$ python3 -q
>>> import numpy as np
>>> from numpy import linalg as LA
>>> np.set_printoptions(precision=3, suppress=True, linewidth=200, legacy="1.25")
>>> F = np.load("a.npy")
>>> F
array([[ 0,  0, -2, -6],
       [ 0,  0, -6,  6],
       [-3, -9, -1, -3],
       [-9,  9, -3,  3]])
>>> T = np.stack([F, 4 * F, F[::-1]])
>>> print(np.einsum("bij,cij->bc", T, T))
[[ 392 1568  -48]
 [1568 6272 -192]
 [ -48 -192  392]]
>>> LA.norm(T, axis=(1, 2))
array([19.799, 79.196, 19.799])
>>> (T @ F.T).shape
(3, 4, 4)
>>> T.sum(axis=0)
array([[ -9,   9, -13, -27],
       [ -3,  -9, -31,  27],
       [-15, -45, -11,  -9],
       [-45,  45, -17,   9]])
>>> x0 = np.array([0, 0, 2, 1])
>>> target = F @ x0
>>> b, lr = np.zeros(4), 1 / LA.norm(F, 2) ** 2
>>> for i in range(3):
...     b -= lr * F.T @ (F @ b - target)
...     if i % 1 == 0: print(i, round(LA.norm(F @ b - target), 3))
... 
0 10.451
1 8.675
2 7.398
>>> print(round(float(LA.cond(F)), 3))
3.124
>>> out = F / LA.norm(F, axis=1, keepdims=True)
>>> G = out @ out.T
>>> G
array([[ 1.   , -0.447,  0.316, -0.141],
       [-0.447,  1.   , -0.141,  0.316],
       [ 0.316, -0.141,  1.   , -0.447],
       [-0.141,  0.316, -0.447,  1.   ]])
>>> (np.abs(G) > 0.9).astype(int)
array([[1, 0, 0, 0],
       [0, 1, 0, 0],
       [0, 0, 1, 0],
       [0, 0, 0, 1]])
>>> LA.norm(out, axis=1)
array([1., 1., 1., 1.])
>>> print(G[0])
[ 1.    -0.447  0.316 -0.141]
>>> E = np.loadtxt("block0.csv", delimiter=",")
>>> E
array([[0., 2., 0., 0., 0., 0., 0., 0., 0., 0., 0.],
       [2., 0., 2., 0., 0., 0., 0., 0., 0., 0., 0.],
       [0., 2., 3., 2., 0., 0., 0., 0., 0., 0., 0.],
       [0., 0., 2., 0., 2., 0., 0., 0., 0., 0., 0.],
       [0., 0., 0., 2., 0., 2., 0., 0., 0., 0., 0.],
       [0., 0., 0., 0., 2., 0., 2., 0., 0., 0., 0.],
       [0., 0., 0., 0., 0., 2., 2., 2., 0., 0., 0.],
       [0., 0., 0., 0., 0., 0., 2., 1., 2., 0., 0.],
       [0., 0., 0., 0., 0., 0., 0., 2., 0., 2., 0.],
       [0., 0., 0., 0., 0., 0., 0., 0., 2., 0., 2.],
       [0., 0., 0., 0., 0., 0., 0., 0., 0., 2., 1.]])
>>> print(E - E[0])
[[ 0.  0.  0.  0.  0.  0.  0.  0.  0.  0.  0.]
 [ 2. -2.  2.  0.  0.  0.  0.  0.  0.  0.  0.]
 [ 0.  0.  3.  2.  0.  0.  0.  0.  0.  0.  0.]
 [ 0. -2.  2.  0.  2.  0.  0.  0.  0.  0.  0.]
 [ 0. -2.  0.  2.  0.  2.  0.  0.  0.  0.  0.]
 [ 0. -2.  0.  0.  2.  0.  2.  0.  0.  0.  0.]
 [ 0. -2.  0.  0.  0.  2.  2.  2.  0.  0.  0.]
 [ 0. -2.  0.  0.  0.  0.  2.  1.  2.  0.  0.]
 [ 0. -2.  0.  0.  0.  0.  0.  2.  0.  2.  0.]
 [ 0. -2.  0.  0.  0.  0.  0.  0.  2.  0.  2.]
 [ 0. -2.  0.  0.  0.  0.  0.  0.  0.  2.  1.]]
>>> np.abs(E).max()
3.0
>>> print(np.count_nonzero(E))
24
>>> E.sum(axis=1)
array([2., 4., 7., 4., 4., 4., 6., 5., 4., 4., 3.])
>>> E.shape
(11, 11)
>>> np.round(LA.norm(E), 3)
9.747
>>> rng = np.random.default_rng(56031)
>>> labels = rng.permutation(11)
>>> labels
array([ 4,  0,  6,  3,  7,  1,  9, 10,  2,  8,  5])
>>> out = E[labels][:, labels]
>>> print(np.sort(np.abs(LA.eigvals(out))))
[0.528 0.932 1.4   1.548 2.408 2.429 3.046 3.279 3.383 4.622 4.996]
>>> np.trace(out)
7.0
>>> X = np.load("sample8.npy")
>>> X
array([[-11,  10,  -5,   1,  -4,  12,  -2,   1,  -1],
       [ -8,   9,  -4,  -3,  -2,   7,  -5,   2,   3],
       [ -5,   4,  -1,   3,  -4,   8,   2,  -1,  -7],
       [ -4,  -1,  -2,   9,  -2,   7,   7,  -2,  -5],
       [ -4,   4,  -4,   6,  -3,   9,   4,  -2,  -5],
       [ -6,   9,  -5,   0,  -3,   9,  -2,   0,  -1],
       [ -2,   6,  -6,   4,  -2,   8,   2,  -2,  -2],
       [ -3,  -4,   1,   7,  -1,   3,   6,  -1,  -4],
       [ -6,   2,  -2,   8,  -4,  10,   6,  -2,  -8],
       [-10,  12,  -4,  -4,  -4,  10,  -6,   2,   0],
       [ -9,   5,  -4,   7,  -4,  12,   4,  -1,  -5],
       [ -4,  -1,  -2,   9,  -2,   7,   7,  -2,  -5],
       [ -7,   9,  -2,  -3,  -4,   8,  -4,   1,  -3]])
>>> Uu, sv, VT = LA.svd(X)
>>> np.argmax(sv[:-1] / (sv[1:] + 1e-6)) + 1
4
>>> sv.round(3) + 0
array([49.54 , 30.291,  7.652,  6.534,  0.   ,  0.   ,  0.   ,  0.   ,  0.   ])
>>> out = Uu[:, :4] @ np.diag(sv[:4]) @ VT[:4]
>>> print(LA.matrix_rank(out))
4
>>> LA.matrix_rank(X, rtol=0.05)
4
>>> [round(float(x), 3) for x in LA.svd(X, compute_uv=False)[:3]]
[49.54, 30.291, 7.652]
>>> print(round(LA.norm(X, 2) / LA.norm(X), 3))
0.841
>>> Uu, sv, VT = LA.svd(X)
>>> vecs = VT[:(sv > 1e-8).sum()]
>>> x0 = X[3] + 3 * X[10] + rng.integers(2) * np.eye(9)[6]
>>> x0
array([-31.,  14., -14.,  30., -14.,  43.,  19.,  -5., -20.])
>>> print(LA.matrix_rank(np.vstack([X, x0])))
4
>>> round(LA.norm(x0 - vecs.T @ vecs @ x0), 3)
0.0
>>> out = X[0, 0] * X[1:] - np.outer(X[1:, 0], X[0])
>>> out
array([[  0, -19,   4,  41, -10,  19,  39, -14, -41],
       [  0,   6, -14, -28,  24, -28, -32,  16,  72],
       [  0,  51,   2, -95,   6, -29, -85,  26,  51],
       [  0,  -4,  24, -62,  17, -51, -52,  26,  51],
       [  0, -39,  25,   6,   9, -27,  10,   6,   5],
       [  0, -46,  56, -42,  14, -64, -26,  24,  20],
       [  0,  74, -26, -74,  -1,   3, -72,  14,  41],
       [  0,  38,  -8, -82,  20, -38, -78,  28,  82],
       [  0, -32,  -6,  54,   4,  10,  46, -12, -10],
       [  0,  35,  -1, -68,   8, -24, -62,  20,  46],
       [  0,  51,   2, -95,   6, -29, -85,  26,  51],
       [  0, -29, -13,  40,  16,  -4,  30,  -4,  26]])
>>> LA.matrix_rank(out), LA.matrix_rank(X)
(3, 4)
>>> out = np.array([[1, 0, 3], [0, 2, 2], [3, 3, 1], [3, 2, 0]])
>>> F @ out
array([[-24, -18,  -2],
       [  0,  -6,  -6],
       [-15, -27, -28],
       [ -9,  15, -12]])
>>> np.einsum("ik,kj->ij", F, out)
array([[-24, -18,  -2],
       [  0,  -6,  -6],
       [-15, -27, -28],
       [ -9,  15, -12]])
>>> np.einsum("ij,ij->i", F, F)
array([ 40,  72, 100, 180])
>>> np.einsum("ij->j", F)
array([-12,   0, -12,   0])
>>> out.T @ F.T
array([[-24,   0, -15,  -9],
       [-18,  -6, -27,  15],
       [ -2,  -6, -28, -12]])
>>> LA.matrix_rank(F @ out)
3
>>> arr = np.load("dump.npy")
>>> print(arr)
[[ 1.545 -1.553 -3.091 -0.051  4.635 -3.06  -4.637  1.566  1.558  1.514]
 [-0.488  0.45   0.961  0.003 -1.381  0.939  1.376 -0.475 -0.471 -0.441]
 [-1.24   1.236  2.454 -0.004 -3.687  2.469  3.693 -1.239 -1.253 -1.256]
 [ 0.54  -0.521 -1.116  0.018  1.637 -1.087 -1.642  0.583  0.527  0.53 ]
 [-1.319  1.309  2.61  -0.025 -3.947  2.669  3.953 -1.325 -1.333 -1.335]
 [ 1.301 -1.253 -2.594 -0.004  3.928 -2.599 -3.936  1.332  1.332  1.322]
 [-1.942  1.942  3.897  0.028 -5.836  3.891  5.86  -1.921 -1.945 -1.941]
 [ 1.117 -1.117 -2.28   0.008  3.404 -2.292 -3.41   1.103  1.16   1.093]
 [ 0.233 -0.203 -0.398  0.005  0.615 -0.386 -0.591  0.206  0.179  0.224]
 [-1.2    1.239  2.449  0.029 -3.664  2.448  3.655 -1.194 -1.217 -1.215]
 [ 0.93  -0.881 -1.799  0.019  2.717 -1.785 -2.667  0.937  0.873  0.906]
 [ 0.028  0.004  0.013 -0.006  0.016 -0.037  0.008 -0.015  0.037  0.013]
 [ 0.275 -0.274 -0.597 -0.002  0.903 -0.574 -0.884  0.284  0.305  0.289]
 [ 0.11  -0.099 -0.178  0.05   0.286 -0.171 -0.235  0.094  0.098  0.041]
 [-0.499  0.491  0.993  0.03  -1.456  0.997  1.482 -0.495 -0.48  -0.478]
 [ 0.14  -0.206 -0.337 -0.024  0.491 -0.324 -0.502  0.169  0.174  0.152]
 [-1.779  1.776  3.52  -0.013 -5.259  3.522  5.257 -1.733 -1.751 -1.769]]
>>> r = LA.matrix_rank(X)
>>> r
4
>>> N = LA.svd(X)[2][r:].T
>>> print(N.shape)
(9, 5)
>>> [int(LA.matrix_rank(X[:i])) for i in range(1, len(X) + 1)]
[1, 2, 3, 3, 4, 4, 4, 4, 4, 4, 4, 4, 4]
>>> O, _ = LA.qr(np.array([[-1.0, 0.9, -0.8, -1.2],
...     [1.7, -0.2, -0.2, 0.6],
...     [0.3, 1.3, 0.8, 0.1],
...     [1.1, -0.8, -3.0, 0.5]]))
>>> vecs, _ = LA.qr(np.array([[-1.4, 0.0, 0.7, -1.5],
...     [0.9, 0.4, -0.4, -0.2],
...     [-1.6, 0.1, 0.9, 0.5],
...     [-0.2, 0.9, 2.5, -1.0]]))
>>> sv = 10 * 0.5 ** np.arange(4)
>>> J = O[:, :4] * sv @ vecs[:4]
>>> J
array([[ 0.959,  1.184,  1.443,  4.563],
       [-4.643,  1.147, -0.64 , -5.864],
       [-2.575,  1.18 ,  3.548, -0.553],
       [-3.762, -1.128, -2.523, -2.685]])
>>> w1 = np.array([[0, 0, 0, -1, 2],
...     [2, -1, -2, -1, -2],
...     [2, 1, -2, 1, 1],
...     [2, 2, -1, -2, 1]])
>>> b = np.array([6, 6, 7, 0, -7])
>>> H = np.maximum(J @ w1 + b, 0)
>>> print((H > 0).astype(int))
[[1 1 0 0 0]
 [0 0 1 1 0]
 [1 1 0 1 0]
 [0 0 1 1 0]]
>>> (H > 0).mean(axis=0)
array([0.5 , 0.5 , 0.5 , 0.75, 0.  ])
>>> print(H)
[[20.378 15.384  0.     0.     0.   ]
 [ 0.     0.    11.851 14.585  0.   ]
 [14.352  7.262  0.     6.048  0.   ]
 [ 0.     0.    16.986  7.736  0.   ]]
>>> Z = np.array([[-1, 0], [0, 0], [1, -1], [2, -1], [2, -1]])
>>> w1 @ Z
array([[  2,  -1],
       [-10,   5],
       [  0,   0],
       [ -5,   2]])
